$ python3 -q
>>> import numpy as np
>>> import numpy.linalg as la
>>> np.set_printoptions(precision=2, suppress=True, linewidth=160)
>>> def rd(a):
...     return np.round(a, 2) + 0
... 
>>> X = np.load("block14.npy")
>>> X
array([[ 4.,  0.,  0.,  0.],
       [ 0.,  5., -1.,  0.],
       [ 0., -1.,  5.,  0.],
       [ 0.,  0.,  0.,  4.]])
>>> np.einsum("ij,ji->", X, X)
np.float64(84.0)
>>> rd(la.eigvals(X).sum().real)
np.float64(18.0)
>>> np.kron(np.eye(2, dtype=int), X)
array([[ 4.,  0.,  0.,  0.,  0.,  0.,  0.,  0.],
       [ 0.,  5., -1.,  0.,  0.,  0., -0.,  0.],
       [ 0., -1.,  5.,  0.,  0., -0.,  0.,  0.],
       [ 0.,  0.,  0.,  4.,  0.,  0.,  0.,  0.],
       [ 0.,  0.,  0.,  0.,  4.,  0.,  0.,  0.],
       [ 0.,  0., -0.,  0.,  0.,  5., -1.,  0.],
       [ 0., -0.,  0.,  0.,  0., -1.,  5.,  0.],
       [ 0.,  0.,  0.,  0.,  0.,  0.,  0.,  4.]])
>>> rd(la.det(X[::-1]))
np.float64(384.0)
>>> np.allclose(X, X.T)
True
>>> rd(la.matrix_power(X, 2))
array([[ 16.,   0.,   0.,   0.],
       [  0.,  26., -10.,   0.],
       [  0., -10.,  26.,   0.],
       [  0.,   0.,   0.,  16.]])
>>> (X - X.T) / 2
array([[0., 0., 0., 0.],
       [0., 0., 0., 0.],
       [0., 0., 0., 0.],
       [0., 0., 0., 0.]])
>>> evals, V = la.eigh(X)
>>> x = np.array([4, 1, 8, 3])
>>> print(x @ X @ x)
409.0
>>> rd(V * np.abs(evals) @ V.T)
array([[ 4.,  0.,  0.,  0.],
       [ 0.,  5., -1.,  0.],
       [ 0., -1.,  5.,  0.],
       [ 0.,  0.,  0.,  4.]])
>>> rd(la.eigvalsh(X[1:, 1:]))
array([4., 4., 6.])
>>> print(rd(V * np.maximum(evals, 0) @ V.T))
[[ 4.  0.  0.  0.]
 [ 0.  5. -1.  0.]
 [ 0. -1.  5.  0.]
 [ 0.  0.  0.  4.]]
>>> L = la.cholesky(X)
>>> rd(L @ L.T)
array([[ 4.,  0.,  0.,  0.],
       [ 0.,  5., -1.,  0.],
       [ 0., -1.,  5.,  0.],
       [ 0.,  0.,  0.,  4.]])
>>> rd(np.prod(np.diag(L)) ** 2), rd(la.det(X))
(np.float64(384.0), np.float64(384.0))
>>> la.eigvalsh(X).min() > 0
np.True_
>>> U, s, vt = la.svd(X, full_matrices=False)
>>> rd(U.T @ U)
array([[1., 0., 0., 0.],
       [0., 1., 0., 0.],
       [0., 0., 1., 0.],
       [0., 0., 0., 1.]])
>>> rd(np.abs(vt[0]))
array([0.  , 0.71, 0.71, 0.  ])
>>> np.abs(U[:, 0]).round(6).argmax()
np.int64(1)
>>> rd(U.T @ X @ vt.T)
array([[6., 0., 0., 0.],
       [0., 4., 0., 0.],
       [0., 0., 4., 0.],
       [0., 0., 0., 4.]])
>>> np.allclose(U * s @ vt, X)
True
>>> print(rd(s))
[6. 4. 4. 4.]
>>> A = np.load("mat.npy")
>>> A
array([[ 0,  1,  1, -1],
       [ 0,  0,  0,  3],
       [ 0,  0,  0,  3],
       [ 0,  0,  0,  0]])
>>> q, V = la.qr(X[:, :1])[0], la.qr(X[:, 1:])[0]
>>> s = la.svd(q.T @ V, compute_uv=False)
>>> (s > 0.9).sum()
np.int64(0)
>>> U, s, vt = la.svd(A)
>>> rd(s)
array([4.37, 1.37, 0.  , 0.  ])
>>> Y = U[:, :2] @ np.diag(s[:2]) @ vt[:2]
>>> rd(Y)
array([[ 0.,  1.,  1., -1.],
       [ 0.,  0.,  0.,  3.],
       [ 0.,  0.,  0.,  3.],
       [ 0.,  0.,  0.,  0.]])
>>> print(la.matrix_rank(A, rtol=0.05))
2
>>> la.matrix_rank(Y)
np.int64(2)
>>> Y = np.array([[0.1], [0.2], [-0.8], [-1.4], [0.1], [-1.0]])
>>> W2 = np.array([[-1.8, 1.7, 0.5, 1.2, -0.3, 0.0]])
>>> mat = Y @ W2
>>> rd(mat)
array([[-0.18,  0.17,  0.05,  0.12, -0.03,  0.  ],
       [-0.36,  0.34,  0.1 ,  0.24, -0.06,  0.  ],
       [ 1.44, -1.36, -0.4 , -0.96,  0.24,  0.  ],
       [ 2.52, -2.38, -0.7 , -1.68,  0.42,  0.  ],
       [-0.18,  0.17,  0.05,  0.12, -0.03,  0.  ],
       [ 1.8 , -1.7 , -0.5 , -1.2 ,  0.3 ,  0.  ]])
>>> # rows 0 and 4 are equal
>>> rd((mat - mat.T) / 2)
array([[ 0.  ,  0.26, -0.7 , -1.2 ,  0.08, -0.9 ],
       [-0.26,  0.  ,  0.73,  1.31, -0.12,  0.85],
       [ 0.7 , -0.73,  0.  , -0.13,  0.1 ,  0.25],
       [ 1.2 , -1.31,  0.13,  0.  ,  0.15,  0.6 ],
       [-0.08,  0.12, -0.1 , -0.15,  0.  , -0.15],
       [ 0.9 , -0.85, -0.25, -0.6 ,  0.15,  0.  ]])
>>> la.determinant(mat)
Traceback (most recent call last):
  File "<python-input-47>", line 1, in <module>
    la.determinant(mat)
    ^^^^^^^^^^^^^^
AttributeError: module 'numpy.linalg' has no attribute 'determinant'
>>> print(rd((mat + mat.T) / 2))
[[-0.18 -0.1   0.75  1.32 -0.11  0.9 ]
 [-0.1   0.34 -0.63 -1.07  0.06 -0.85]
 [ 0.75 -0.63 -0.4  -0.83  0.14 -0.25]
 [ 1.32 -1.07 -0.83 -1.68  0.27 -0.6 ]
 [-0.11  0.06  0.14  0.27 -0.03  0.15]
 [ 0.9  -0.85 -0.25 -0.6   0.15  0.  ]]
>>> rd(np.abs(la.eigvals(mat)).max())
np.float64(1.95)
>>> rd(la.det(mat))
np.float64(0.0)
>>> rd(np.sort(np.abs(la.eigvals(mat))))
array([0.  , 0.  , 0.  , 0.  , 0.  , 1.95])
>>> feats = np.load("w.npy")
>>> feats
array([[ 2.4 ,  1.53,  2.24,  0.41, -3.93,  8.19, -1.  , -0.11],
       [ 2.96,  0.83, -0.38, -2.51, -5.32,  9.42, -1.96, -1.02],
       [ 2.52,  1.57,  0.75, -1.19, -5.45, 10.66, -1.06, -0.93],
       [ 2.96,  1.38, -0.71,  1.34, -5.66,  8.39, -2.43, -2.37],
       [-1.32, -3.01,  0.52, -3.26,  5.53,  9.3 , -3.68,  1.42],
       [-2.61, -2.27,  0.15, -2.26,  3.75,  8.04, -4.28,  1.39],
       [-2.64, -2.14,  0.1 , -4.42,  3.43, 10.53, -4.63, -1.36],
       [-3.35, -2.77, -0.1 , -2.14,  6.8 ,  9.81, -4.26,  0.97],
       [ 2.42,  3.29,  1.66,  1.9 , -4.65,  9.86, -2.68, -1.46],
       [ 3.6 ,  2.9 ,  1.56,  0.72, -3.06,  8.86, -1.07, -1.07],
       [-0.13,  2.81,  2.53,  1.02, -5.22,  9.73, -3.72, -1.63],
       [ 3.7 ,  2.25,  0.21,  1.24, -4.16,  9.54, -2.62, -0.67]])
>>> Y = np.c_[feats[:, :7] @ np.array([[0, 1, 2, 0, -1, 3, -2],
...     [3, 3, 0, -3, -1, 0, -1],
...     [3, 1, -3, 2, 0, 3, 0],
...     [3, 1, 2, 3, -1, -3, -3],
...     [-1, 0, -1, -1, -3, -2, -3],
...     [-3, -3, 1, 0, 0, 1, 0],
...     [1, 0, 0, -2, 2, 2, -3]]), np.array([3, -2, 0, 2, 3, -2, -2, 1, -3, 0, -1, 3])]
>>> rd(Y)
array([[ -9.1 , -14.93,  11.02,   7.05,   5.45,  26.74,   7.23,   3.  ],
       [-31.08, -25.7 ,  16.78,  -1.54,  10.76,  31.41,  22.62,  -2.  ],
       [-24.2 , -25.19,  16.52,   0.79,  11.33,  32.82,  16.49,   0.  ],
       [-15.91, -17.44,  24.78,   8.98,   6.44,  17.58,  12.95,   2.  ],
       [-54.36, -40.99,  -6.95,   2.12, -16.36,  -1.74,   9.88,   3.  ],
       [-45.29, -35.65,  -5.9 ,   5.14, -12.67,  -8.62,  15.86,  -2.  ],
       [-59.03, -44.97,  -7.32,  -0.81, -10.35,   0.05,  24.28,  -2.  ],
       [-55.52, -43.33,  -7.67,   3.41, -20.66, -16.24,   8.27,   1.  ],
       [ -7.06, -13.73,  18.17,   9.16,   0.98,  20.34,   8.16,  -3.  ],
       [ -9.05, -12.  ,  15.88,   1.78,  -0.18,  26.16,   0.13,   0.  ],
       [ -8.61, -17.34,   9.14,  12.35,   4.52,  16.87,  21.21,  -1.  ],
       [-15.98, -16.72,  22.95,   6.79,   0.05,  20.63,   6.97,   3.  ]])
>>> la.matrix_rank(Y)
np.int64(8)
>>> print(rd(la.norm(la.qr(feats)[0].T @ Y, axis=0) ** 2 / ((Y ** 2).sum(axis=0) + 1e-12)))
[1.   1.   1.   1.   1.   1.   1.   0.69]
>>> la.matrix_rank(np.c_[feats, Y])
np.int64(9)
>>> print(rd(la.norm(Y - feats @ la.lstsq(feats, Y)[0], axis=0)))
[0.   0.   0.   0.   0.   0.   0.   4.09]
